$ python3 -q
>>> import numpy as np
>>> np.set_printoptions(precision=2, suppress=True, linewidth=160)
>>> feats = np.load("mat.npy")
>>> print(feats)
[[-0.89 -0.45]
 [-0.45  0.89]]
>>> print(round(float(np.linalg.eigvalsh(feats).min()), 2))
-1.0
>>> vec = np.array([-2, 2])
>>> rhs = feats @ vec
>>> print(rhs)
[0.89 2.68]
>>> print(np.linalg.solve(feats, rhs + feats[:, 0]))
[-1.  2.]
>>> print(np.linalg.solve(feats.T, feats[1]))
[-0.  1.]
>>> print(np.linalg.solve(feats, rhs))
[-2.  2.]
>>> print(np.round(np.linalg.det(feats.T), 2))
-1.0
>>> print(np.round(np.einsum("ii->", feats), 2))
0.0
>>> print(np.linalg.eigvals(feats))
[-1.  1.]
>>> print(np.linalg.norm(feats, axis=0))
[1. 1.]
>>> print(np.linalg.pinv(feats))
[[-0.89 -0.45]
 [-0.45  0.89]]
>>> evals, evecs = np.linalg.eigh(feats)
>>> print(np.linalg.eigvalsh(feats @ feats))
[1. 1.]
>>> print(evals)
[-1.  1.]
>>> print(np.round(evecs.T @ feats @ evecs, 2) + 0)
[[-1.  0.]
 [ 0.  1.]]
>>> print(evecs @ np.diag(evals) @ evecs.T)
[[-0.89 -0.45]
 [-0.45  0.89]]
>>> print(np.unique(evals.round(6) + 0, return_counts=True)[1])
[1 1]
>>> print((evals > 1e-8).sum(), (evals < -1e-8).sum())
1 1
>>> arr = np.load("out0.npy")
>>> print(arr)
[[ 1  1 -1 -1 -1 -1  1  1]
 [ 1  1  1  1 -1 -1 -1 -1]]
>>> left, s = np.linalg.svd(arr)
Traceback (most recent call last):
  File "<python-input-25>", line 1, in <module>
    left, s = np.linalg.svd(arr)
    ^^^^^^^
ValueError: too many values to unpack (expected 2)
>>> left, s, Vt = np.linalg.svd(arr, full_matrices=False)
>>> print(left.T @ left)
[[1. 0.]
 [0. 1.]]
>>> print(np.round(left.T @ arr @ Vt.T, 2) + 0)
[[2.83 0.  ]
 [0.   2.83]]
>>> print(np.cumsum(s ** 2) / np.sum(s ** 2))
[0.5 1. ]
>>> print(s / s[0])
[1. 1.]
>>> print((s > 1e-8).sum())
2
>>> print(np.allclose(left * s @ Vt, arr))
True
>>> print(np.round(Vt @ Vt.T, 2) + 0)
[[1. 0.]
 [0. 1.]]
>>> print(np.sqrt((s ** 2).sum()), round(np.linalg.norm(arr), 2))
4.0 4.0
>>> rng = np.random.default_rng(593122)
>>> B = arr + rng.integers(-2, 3, (2, 1)) @ rng.integers(-2, 3, (1, 8))
>>> print(B)
[[-1 -3  3 -5 -5  1 -1  1]
 [-1 -3  5 -3 -5  1 -3 -1]]
>>> print(B - arr)
[[-2 -4  4 -4 -4  2 -2  0]
 [-2 -4  4 -4 -4  2 -2  0]]
>>> print(np.round(np.linalg.svd(B - arr, compute_uv=False), 2) + 0)
[12.33  0.  ]
>>> F = np.array([[3.0, 0.0, 2.0, 0.0],
...     [0.0, 3.0, 0.0, 2.0],
...     [2.0, 0.0, 3.0, 0.0],
...     [0.0, 2.0, 0.0, 3.0]])
>>> W = np.array([[2, 0, 1, -1], [2, 1, 1, 1], [0, -2, 0, 2], [1, 0, -1, 2]])
>>> b = np.array([1, 1, 0, 0])
>>> H = np.maximum(F @ W + b, 0)
>>> print((H > 0).astype(int))
[[1 0 1 1]
 [1 1 1 1]
 [1 0 1 1]
 [1 1 0 1]]
>>> print(np.linalg.matrix_rank(H))
4
>>> cent = np.array([[0, 3, 2], [5, 3, 0], [4, 4, 0], [0, 4, 5]])
>>> print(H @ cent)
[[12. 37. 19.]
 [24. 71. 53.]
 [ 8. 39. 30.]
 [15. 65. 56.]]
>>> u = np.array([-1, 0, -2, 1])
>>> B = F + np.outer(u, np.eye(4)[0])
>>> print(B)
[[2. 0. 2. 0.]
 [0. 3. 0. 2.]
 [0. 0. 3. 0.]
 [1. 2. 0. 3.]]
>>> print(np.linalg.matrix_rank(np.linalg.inv(B) - np.linalg.inv(F), tol=1e-8))
1
>>> m1 = np.array([[-12, 0, -1, -1, 0],
...     [3, 6, -3, 3, 2],
...     [-3, -1, -6, -2, -3],
...     [1, 2, 0, 2, -3],
...     [-2, -2, 0, -1, -11]])
>>> evals, evecs = np.linalg.eig(m1)
>>> print(np.sort(np.linalg.eigvals(m1.T)))
[-12.99 -10.35  -5.57   0.56   7.34]
>>> print(np.round(m1 @ evecs[:, 0] - evals[0] * evecs[:, 0], 2) + 0)
[0. 0. 0. 0. 0.]
>>> print(np.sort(np.linalg.eigvals(m1 @ m1)))
[  0.31  31.01  53.93 107.07 168.67]
>>> print(evals)
[  7.34 -12.99 -10.35  -5.57   0.56]
>>> print(round(np.prod(evals), 2))
-3077.0
>>> left, s, Vt = np.linalg.svd(m1)
>>> print(np.argmax(s[:-1] / (s[1:] + 1e-6)) + 1)
4
>>> print(s)
[14.58 10.97  7.68  5.3   0.47]
>>> B = left[:, :4] @ np.diag(s[:4]) @ Vt[:4]
>>> print(round(float(np.linalg.norm(m1 - B) / np.linalg.norm(m1)), 2))
0.02
>>> print(round(float(np.linalg.norm(m1 - B, 2)), 2), round(s[4], 2))
0.47 0.47
>>> print(np.linalg.matrix_rank(B))
4
>>> print(np.linalg.matrix_rank(m1, rtol=0.05))
4
>>> print(round(np.abs(m1 - B).max(), 2))
0.32
>>> vec = np.array([3, 1, 1, -3, 0])
>>> rhs = m1 @ vec
>>> b, lr = np.zeros(5), 1 / np.linalg.norm(m1, 2) ** 2
>>> for i in range(4):
...     b -= lr * m1.T @ (m1 @ b - rhs)
...     if i % 1 == 0: print(i, round(np.linalg.norm(m1 @ b - rhs), 2))
... 
0 10.69
1 6.71
2 4.97
3 4.04
>>> print(np.round(np.linalg.cond(m1), 2))
30.8
>>> W0 = np.vander(np.arange(3) - 1, 4, increasing=True)
>>> print(W0)
[[ 1 -1  1 -1]
 [ 1  0  0  0]
 [ 1  1  1  1]]
>>> def softmax(z):
...     e = np.exp(z - z.max(axis=-1, keepdims=True))
...     return e / e.sum(axis=-1, keepdims=True)
... 
>>> print(softmax(W0).sum(axis=1))
[1. 1. 1.]
>>> print(np.round(softmax(10 * W0[1]), 2) + 0)
[1. 0. 0. 0.]
>>> att = W0 @ W0.T / np.sqrt(4)
>>> print(softmax(att))
[[0.74 0.16 0.1 ]
 [0.33 0.33 0.33]
 [0.1  0.16 0.74]]
>>> print(softmax(att).round(6).argmax(axis=1))
[0 0 2]
>>> B = W0 / np.sqrt((W0 ** 2).mean(axis=1, keepdims=True))
>>> print(B[0])
[ 1. -1.  1. -1.]
>>> print(np.linalg.norm(B, axis=1))
[2. 2. 2.]
>>> K = np.loadtxt("dump.csv", delimiter=",")
>>> print(K)
[[0.17 0.33 0.5 ]
 [0.33 0.67 0.  ]
 [0.12 0.38 0.5 ]]
>>> labels = rng.permutation(3)
>>> print(labels)
[1 2 0]
>>> B = K[labels][:, labels]
>>> print(B)
[[0.67 0.   0.33]
 [0.38 0.5  0.12]
 [0.33 0.5  0.17]]
>>> print(round(np.trace(B), 2))
1.34
>>> print(round(float(np.linalg.det(B)), 2), np.round(np.linalg.det(K[labels]), 2))
0.03 0.02
>>> print(np.diag(B))
[0.67 0.5  0.17]
>>> print(np.allclose(B, K))
False
>>> print(np.sort(np.abs(np.linalg.eigvals(B))))
[0.11 0.23 1.  ]
>>> print(np.argsort(-np.linalg.norm(K, axis=0).round(6), kind="stable")[:3])
[1 2 0]
>>> print(round(float(np.linalg.norm(K, 2) / np.linalg.norm(K)), 2))
0.9
>>> print(np.linalg.cond(K) > 100)
False
>>> vec = np.array([2, 1, 0])
>>> print(np.einsum("ij,j->i", K, vec))
[0.67 1.33 0.62]
>>> print(K * vec)
[[0.34 0.33 0.  ]
 [0.66 0.67 0.  ]
 [0.24 0.38 0.  ]]
>>> print(np.sign((K @ vec).round(6)))
[1. 1. 1.]
>>> print((K * vec).sum(axis=1))
[0.67 1.33 0.62]
>>> print(K @ np.eye(3)[2])
[0.5 0.  0.5]
>>> vec = np.array([-2, 1, -1])
>>> rhs = K @ vec
>>> print(rhs)
[-0.51  0.01 -0.36]
>>> print(np.linalg.solve(K, rhs))
[-2.  1. -1.]
>>> print(np.linalg.solve(K.T, K[0]))
[ 1.  0. -0.]
>>> print(round(np.linalg.det(2 * K), 2), np.round(np.linalg.det(K), 2))
0.2 0.02
>>> print(round(float(np.linalg.eigvals(K).sum().real), 2))
1.34
>>> print(np.poly(K))
[ 1.   -1.34  0.36 -0.03]
>>> print(np.round(np.einsum("ij,ji->", K, K), 2))
1.07
>>> print(round(float(np.linalg.det(K.T)), 2))
0.03
>>> X = np.load("block11.npy")
>>> print(X)
[[1 2 3 3]
 [0 1 2 2]]
>>> u, v = X[1], X[0]
>>> print(u @ u)
9
>>> pr = (u @ v) / (u @ u) * u
>>> print(np.linalg.matrix_rank(np.outer(u, v)))
1
>>> print(round(float(np.linalg.norm(u + v) ** 2 + np.linalg.norm(u - v) ** 2), 2))
64.0
>>> print(np.round((v - pr) @ u, 2))
-0.0
>>> W = np.array([[1, 2, 2, 0], [1, -4, 0, -1], [1, -4, -2, 3], [-4, 4, -2, 2]])
>>> b = np.array([1, 3, 0, 3])
>>> H = np.maximum(X @ W + b, 0)
>>> print((H > 0).mean(axis=0))
[0. 0. 0. 1.]
>>> print(np.linalg.matrix_rank(H))
1
>>> print(H)
[[ 0  0  0 16]
 [ 0  0  0 12]]
>>> cent = np.array([[1, 8, 0], [0, 2, 2], [9, 0, 4], [9, 1, 3]])
>>> print((H @ cent).round(6).argmax(axis=1))
[0 0]
>>> print(H @ cent)
[[144  16  48]
 [108  12  36]]
>>> print(W @ cent)
[[ 19  12  12]
 [ -8  -1 -11]
 [ 10   3  -7]
 [ -4 -22   6]]
>>> rank = np.linalg.matrix_rank(H)
>>> print(rank)
1
>>> ns = np.linalg.svd(H)[2][rank:].T
>>> print(np.allclose(H @ ns, 0))
True
>>> u = np.array([0, 2, 1, 3, 0]) + 0.5
>>> M = np.outer(u, u) / (u @ u)
>>> print(M)
[[0.01 0.06 0.04 0.08 0.01]
 [0.06 0.29 0.18 0.41 0.06]
 [0.04 0.18 0.11 0.25 0.04]
 [0.08 0.41 0.25 0.58 0.08]
 [0.01 0.06 0.04 0.08 0.01]]
>>> left, s, Vt = np.linalg.svd(M)
>>> evecs = Vt[:(s > 1e-8).sum()]
>>> vec = M[0] + 5 * M[3] + rng.integers(2) * np.eye(5)[1]
>>> print(vec)
[0.42 3.12 1.27 2.96 0.42]
>>> print(np.allclose(evecs.T @ evecs @ vec, vec))
False
>>> print(round(np.linalg.norm(vec - evecs.T @ evecs @ vec), 2))
0.84
>>> print(evecs.T @ evecs)
[[0.01 0.06 0.04 0.08 0.01]
 [0.06 0.29 0.18 0.41 0.06]
 [0.04 0.18 0.11 0.25 0.04]
 [0.08 0.41 0.25 0.58 0.08]
 [0.01 0.06 0.04 0.08 0.01]]
>>> labels = rng.permutation(5)
>>> print(labels)
[1 3 2 4 0]
>>> B = M[labels][:, labels]
>>> print(round(float(np.trace(B)), 2))
1.0
>>> print(round(float(np.linalg.det(B)), 2), round(float(np.linalg.det(M[labels])), 2))
-0.0 0.0
>>> print(np.diag(B))
[0.29 0.58 0.11 0.01 0.01]
>>> print(np.round(np.sort(np.abs(np.linalg.eigvals(B))), 2) + 0)
[0. 0. 0. 0. 1.]
